$ python3 -q
>>> import numpy as np
>>> import numpy.linalg as la
>>> np.set_printoptions(precision=1, suppress=True, linewidth=100, sign=" ")
>>> def rnd(a):
...     return np.round(a, 1) + 0
... 
>>> r0 = np.array([1, 0, 3]) + 0.5
>>> A = np.eye(3) - 2 * np.outer(r0, r0) / (r0 @ r0)
>>> rnd(A)
array([[ 0.7, -0.1, -0.7],
       [-0.1,  1. , -0.2],
       [-0.7, -0.2, -0.7]])
>>> x = np.array([2, 6, 0])
>>> [p for p in range(1, 25) if np.allclose(la.matrix_power(A, p), np.eye(3))]
[2, 4, 6, 8, 10, 12, 14, 16, 18, 20, 22, 24]
>>> rnd(np.sort(np.abs(np.degrees(np.angle(la.eigvals(A))))))
array([   0.,    0.,  180.])
>>> evals, evecs = la.eigh(A)
>>> x = np.array([3, 3, 1])
>>> rnd(evecs * np.abs(evals) @ evecs.T)
array([[ 1.,  0.,  0.],
       [ 0.,  1.,  0.],
       [ 0.,  0.,  1.]])
>>> rnd(x @ A @ x)
np.float64(6.8)
>>> rnd(x @ A @ x / (x @ x)), evals[0], rnd(evals[-1])
(np.float64(0.4), np.float64(-1.0), np.float64(1.0))
>>> x = np.array([-2, 2, 1])
>>> y = A @ x
>>> c, lr = np.zeros(3), 1 / la.norm(A, 2) ** 2
>>> for i in range(30):
...     c -= lr * A.T @ (A @ c - y)
...     if i % 5 == 0: print(i, round(la.norm(A @ c - y), 1))
... 
0 0.0
5 0.0
10 0.0
15 0.0
20 0.0
25 0.0
>>> c
array([-2.,  2.,  1.])
>>> J = np.loadtxt("w.csv", delimiter=",")
>>> J
array([[ 0.2, -0.8,  0.4, -2. ],
       [-1.5,  0.1, -0.1, -6. ],
       [-1.7,  0.4, -0.1,  1.2],
       [-0.2, -0.4,  0.5,  1.7],
       [ 1.5,  0.5,  0.5,  1. ],
       [ 1. ,  3.4,  0.4,  4.5],
       [ 0.3,  0.2,  0. , -2. ],
       [ 0.7, -0.4, -0.5, -1.7],
       [-0.3, -2.6,  0.3,  3.7],
       [ 0.5,  1.5,  0.4,  2.9],
       [-0.4, -2.1, -0.2,  2.7],
       [ 0.5,  1. , -0.6,  2.2],
       [-1.1, -0.1,  0.5, -0.6],
       [ 0. ,  2. , -0.7,  1.3],
       [ 0.3, -1.1,  0.2,  1.1],
       [-1.1, -0.5, -0.3,  7.1],
       [ 0.8, -0.2, -0.7, -6.3],
       [ 0.2,  2.3, -0.6,  7. ],
       [-1.4,  2.9, -1.1,  5.3],
       [ 1.1,  2.7,  0.3,  0. ],
       [ 1.6,  0.7,  0.6,  2.2],
       [ 0. , -0.8,  0.4, -2.3],
       [ 0.6,  0.8, -0.3, -1. ],
       [-0.7,  1.4, -0.5,  3.2],
       [ 0.9, -0.8,  0.5, -4.8],
       [-0.9,  0.1, -0.5, -0.3],
       [ 1.2, -0.9,  0. , -1.4],
       [-0.1, -2.5,  0.2,  2.3],
       [-0.8,  0.1,  0. ,  0.4]])
>>> x = np.array([-2, 4, 5, -5])
>>> y = J @ x
>>> rnd(la.solve(J.T @ J, J.T @ y))
array([-2.,  4.,  5., -5.])
>>> rng = np.random.default_rng(8628)
>>> y = y + 0.1 * rng.normal(size=29)
>>> rnd(y)
array([  8.4,  32.9,  -1.5,  -7.3,  -3.6,  -9. ,  10.1,   3.1, -26.9,  -7.5, -22. , -11.2,   7.3,
        -2.1,  -9.5, -36.9,  25.7, -29.3, -17.6,  10. ,  -8.3,  10.3,   5.5, -11.4,  21.6,   1.3,
         1.2, -20.4,   0.1])
>>> c, *_ = la.lstsq(J, y)
>>> c.round()
array([-2.,  4.,  5., -5.])
>>> rnd(la.norm(y - J @ c))
np.float64(0.4)
>>> Ac = J - J.mean(axis=0)
>>> evecs = la.svd(Ac)[2][:1]
>>> A2 = Ac - Ac @ evecs.T @ evecs
>>> rnd((Ac @ evecs.T).std(axis=0))
array([ 3.3])
>>> x = np.array([1, 1, 1, 1])
>>> y = J @ x
>>> c, lr = np.zeros(4), 1 / la.norm(J, 2) ** 2
>>> for i in range(300):
...     c -= lr * J.T @ (J @ c - y)
...     if i % 50 == 0: print(i, round(la.norm(J @ c - y), 1))
... 
0 7.9
50 0.9
100 0.5
150 0.2
200 0.1
250 0.1
>>> rnd(c)
array([ 1.,  1.,  1.,  1.])
>>> mat = np.load("a.npy")
>>> rnd(mat)
array([[-0.3, -0.1, -0.7,  0.5,  0.3, -0.3],
       [-0.1, -0.6, -0.3, -0.2,  0.1,  0.6],
       [ 0. ,  0.1, -0.3,  0.3, -0.9,  0.2],
       [-0.6, -0.1, -0.1, -0.6, -0.2, -0.4],
       [-0.8,  0.2,  0.4,  0.3,  0.1,  0.4],
       [ 0. ,  0.7, -0.4, -0.4,  0.2,  0.4]])
>>> rnd(mat.T @ mat)
array([[ 1.,  0.,  0.,  0.,  0.,  0.],
       [ 0.,  1.,  0.,  0.,  0.,  0.],
       [ 0.,  0.,  1.,  0.,  0.,  0.],
       [ 0.,  0.,  0.,  1.,  0.,  0.],
       [ 0.,  0.,  0.,  0.,  1.,  0.],
       [ 0.,  0.,  0.,  0.,  0.,  1.]])
>>> rnd(mat @ mat.T)
array([[ 1.,  0.,  0.,  0.,  0.,  0.],
       [ 0.,  1.,  0.,  0.,  0.,  0.],
       [ 0.,  0.,  1.,  0.,  0.,  0.],
       [ 0.,  0.,  0.,  1.,  0.,  0.],
       [ 0.,  0.,  0.,  0.,  1.,  0.],
       [ 0.,  0.,  0.,  0.,  0.,  1.]])
>>> rnd(mat[:, 4] @ mat[:, 0])
np.float64(0.0)
>>> x = np.array([-3, -1, 1, -3, -1, -2])
>>> y = mat @ x
>>> c, lr = np.zeros(6), 1 / la.norm(mat, 2) ** 2
>>> for i in range(12):
...     c -= lr * mat.T @ (mat @ c - y)
...     if i % 2 == 0: print(i, round(la.norm(mat @ c - y), 1))
... 
0 0.0
2 0.0
4 0.0
6 0.0
8 0.0
10 0.0
>>> rnd(la.cond(mat))
np.float64(1.0)
